In [1]: import numpy as np

In [2]: np.set_printoptions(precision=2, suppress=True, linewidth=140, legacy="1.25")

In [3]: data = 0.5 ** np.abs(np.subtract.outer(np.arange(5), np.arange(5)))

In [4]: data
Out[4]: 
array([[1.  , 0.5 , 0.25, 0.12, 0.06],
       [0.5 , 1.  , 0.5 , 0.25, 0.12],
       [0.25, 0.5 , 1.  , 0.5 , 0.25],
       [0.12, 0.25, 0.5 , 1.  , 0.5 ],
       [0.06, 0.12, 0.25, 0.5 , 1.  ]])

In [5]: # symmetric

In [6]: np.round(np.linalg.norm(data, "nuc"), 2)
Out[6]: 5.0

In [7]: np.linalg.norm(data, axis=1).argmax()
Out[7]: 2

In [8]: L = np.linalg.cholesky(data)

In [9]: np.diag(L) ** 2
Out[9]: array([1.  , 0.75, 0.75, 0.75, 0.75])

In [10]: L @ L.T
Out[10]: 
array([[1.  , 0.5 , 0.25, 0.12, 0.06],
       [0.5 , 1.  , 0.5 , 0.25, 0.12],
       [0.25, 0.5 , 1.  , 0.5 , 0.25],
       [0.12, 0.25, 0.5 , 1.  , 0.5 ],
       [0.06, 0.12, 0.25, 0.5 , 1.  ]])

In [11]: round(np.prod(np.diag(L)) ** 2, 2), round(float(np.linalg.det(data)), 2)
Out[11]: (0.32, 0.32)

In [12]: np.linalg.eigvalsh(data).min() > 0
Out[12]: True

In [13]: evals, vecs = np.linalg.eigh(data)

In [14]: evals
Out[14]: array([0.36, 0.46, 0.69, 1.23, 2.26])

In [15]: evals.sum(), np.trace(data)
Out[15]: (5.0, 5.0)

In [16]: np.linalg.eigvalsh(data @ data)
Out[16]: array([0.13, 0.21, 0.48, 1.51, 5.12])

In [17]: vecs @ np.diag(evals) @ vecs.T
Out[17]: 
array([[1.  , 0.5 , 0.25, 0.12, 0.06],
       [0.5 , 1.  , 0.5 , 0.25, 0.12],
       [0.25, 0.5 , 1.  , 0.5 , 0.25],
       [0.12, 0.25, 0.5 , 1.  , 0.5 ],
       [0.06, 0.12, 0.25, 0.5 , 1.  ]])

In [18]: np.linalg.svd(data, compute_uv=False)
Out[18]: array([2.26, 1.23, 0.69, 0.46, 0.36])

In [19]: np.abs(vecs[:, -1]).round(6).argmax()
Out[19]: 2

In [20]: np.unique(evals.round(6) + 0, return_counts=True)[1]
Out[20]: array([1, 1, 1, 1, 1])

In [21]: np.abs(vecs[:, -1])
Out[21]: array([0.36, 0.48, 0.52, 0.48, 0.36])

In [22]: rng = np.random.default_rng(359)

In [23]: idx = rng.permutation(5)

In [24]: idx
Out[24]: array([1, 0, 2, 4, 3])

In [25]: M2 = data[idx][:, idx]

In [26]: np.trace(M2)
Out[26]: 5.0

In [27]: np.sort(np.abs(np.linalg.eigvals(M2)))
Out[27]: array([0.36, 0.46, 0.69, 1.23, 2.26])

In [28]: np.diag(M2)
Out[28]: array([1., 1., 1., 1., 1.])

In [29]: vec = np.array([0, -3, -1, 1, 1])

In [30]: np.sign((data @ vec).round(6))
Out[30]: array([-1., -1., -1.,  1.,  1.])

In [31]: data @ np.ones(5)
Out[31]: array([1.94, 2.38, 2.5 , 2.38, 1.94])

In [32]: (data * vec).sum(axis=1)
Out[32]: array([-1.56, -3.12, -1.75,  0.25,  0.88])

In [33]: data @ vec
Out[33]: array([-1.56, -3.12, -1.75,  0.25,  0.88])

In [34]: data * vec
Out[34]: 
array([[ 0.  , -1.5 , -0.25,  0.12,  0.06],
       [ 0.  , -3.  , -0.5 ,  0.25,  0.12],
       [ 0.  , -1.5 , -1.  ,  0.5 ,  0.25],
       [ 0.  , -0.75, -0.5 ,  1.  ,  0.5 ],
       [ 0.  , -0.38, -0.25,  0.5 ,  1.  ]])

In [35]: np.einsum("ij,j->i", data, vec)
Out[35]: array([-1.56, -3.12, -1.75,  0.25,  0.88])

In [36]: data @ np.eye(5)[3]
Out[36]: array([0.12, 0.25, 0.5 , 1.  , 0.5 ])

In [37]: (data @ vec).argmax()
Out[37]: 4

In [38]: M2 = np.array([[4, -1], [3, 4]])

In [39]: basis = np.array([[0, 2], [0, 2]])

In [40]: X = np.kron(M2, basis)

In [41]: X
Out[41]: 
array([[ 0,  8,  0, -2],
       [ 0,  8,  0, -2],
       [ 0,  6,  0,  8],
       [ 0,  6,  0,  8]])

In [42]: Uu, sigma, Vh = np.linalg.svd(X)

In [43]: np.argmax(sigma[:-1] / (sigma[1:] + 1e-6)) + 1
Out[43]: 2

In [44]: M2 = Uu[:, :2] @ np.diag(sigma[:2]) @ Vh[:2]

In [45]: M2
Out[45]: 
array([[ 0.,  8.,  0., -2.],
       [ 0.,  8.,  0., -2.],
       [ 0.,  6.,  0.,  8.],
       [ 0.,  6.,  0.,  8.]])

In [46]: round(np.abs(X - M2).max(), 2)
Out[46]: 0.0

In [47]: Q, vecs = np.linalg.qr(data[:, :4])[0], np.linalg.qr(data[:, 4:])[0]

In [48]: sigma = np.linalg.svd(Q.T @ vecs, compute_uv=False)

In [49]: np.degrees(np.arccos(sigma.clip(0, 1)))
Out[49]: array([35.54])

In [50]: sigma
Out[50]: array([0.81])

In [51]: np.round(np.linalg.norm(Q @ Q.T - vecs @ vecs.T, 2), 2)
Out[51]: 1.0

In [52]: T = np.stack([X, -1 * X, X[::-1]])

In [53]: np.linalg.matrix_rank(T.reshape(3, -1))
Out[53]: 2

In [54]: T.shape
Out[54]: (3, 4, 4)

In [55]: np.einsum("bij,cij->bc", T, T)
Out[55]: 
array([[ 336, -336,  128],
       [-336,  336, -128],
       [ 128, -128,  336]])

In [56]: np.linalg.norm(T, axis=(1, 2))
Out[56]: array([18.33, 18.33, 18.33])

In [57]: np.linalg.matrix_rank(X)
Out[57]: 2

In [58]: X.mean(axis=0)
Out[58]: array([0., 7., 0., 3.])

In [59]: np.unravel_index(np.abs(X).argmax(), X.shape)
Out[59]: (0, 1)

In [60]: X.shape
Out[60]: (4, 4)

In [61]: X.sum(axis=0)
Out[61]: array([ 0, 28,  0, 12])

In [62]: np.diff(X, axis=0)
Out[62]: 
array([[ 0,  0,  0,  0],
       [ 0, -2,  0, 10],
       [ 0,  0,  0,  0]])

In [63]: basis = np.sign(np.array([[-9, 4, 4, 9], [0, 5, 1, -4], [3, 3, -6, -2], [-9, 9, 7, 9]]))

In [64]: M2 = (np.tril(basis, -1) + np.eye(4)) @ (np.triu(basis, 1) + np.eye(4))

In [65]: evals = np.array([3, 2, 3, 1])

In [66]: K = np.rint(M2 * evals @ np.linalg.inv(M2)) + 0

In [67]: K
Out[67]: 
array([[-2., -2.,  3., -2.],
       [ 3.,  1., -1.,  2.],
       [ 2., -4.,  3.,  2.],
       [ 8.,  0., -4.,  7.]])

In [68]: proj = np.triu(np.array([[1, 3, 0, 1], [2, 0, 2, 3], [1, 0, 1, 2], [3, 2, 2, 2]]), 1) + np.eye(4)

In [69]: M2 = proj @ K @ np.linalg.inv(proj)

In [70]: np.poly(M2)
Out[70]: array([  1.,  -9.,  29., -39.,  18.])

In [71]: np.linalg.matrix_rank(M2)
Out[71]: 4

In [72]: np.trace(M2), np.trace(K)
Out[72]: (9.0, 9.0)

In [73]: M2
Out[73]: 
array([[  15.,  -44.,   84.,  -40.],
       [  31., -100.,  193.,  -90.],
       [  18.,  -58.,  111.,  -50.],
       [   8.,  -24.,   44.,  -17.]])

In [74]: round(np.linalg.det(M2), 2)
Out[74]: 18.0

In [75]: proj @ K - K @ proj
Out[75]: 
array([[ 17.,   9.,  -3.,  15.],
       [ 28., -17.,  -8.,  21.],
       [ 16.,  -6.,   0.,  18.],
       [  0., -24.,   0.,   0.]])

In [76]: M = np.array([[-3, -2, -1, 0], [1, 2, 3, 4], [5, 6, 7, 8]])

In [77]: [round(float(x), 2) for x in np.linalg.svd(M, compute_uv=False)[:3]]
Out[77]: [14.45, 3.03, 0.0]

In [78]: np.linalg.matrix_rank(M, rtol=0.1)
Out[78]: 2

In [79]: np.argsort(-np.linalg.norm(M, axis=0).round(6), kind="stable")[:3]
Out[79]: array([3, 2, 1])

In [80]: np.linalg.cond(M) > 100
Out[80]: True
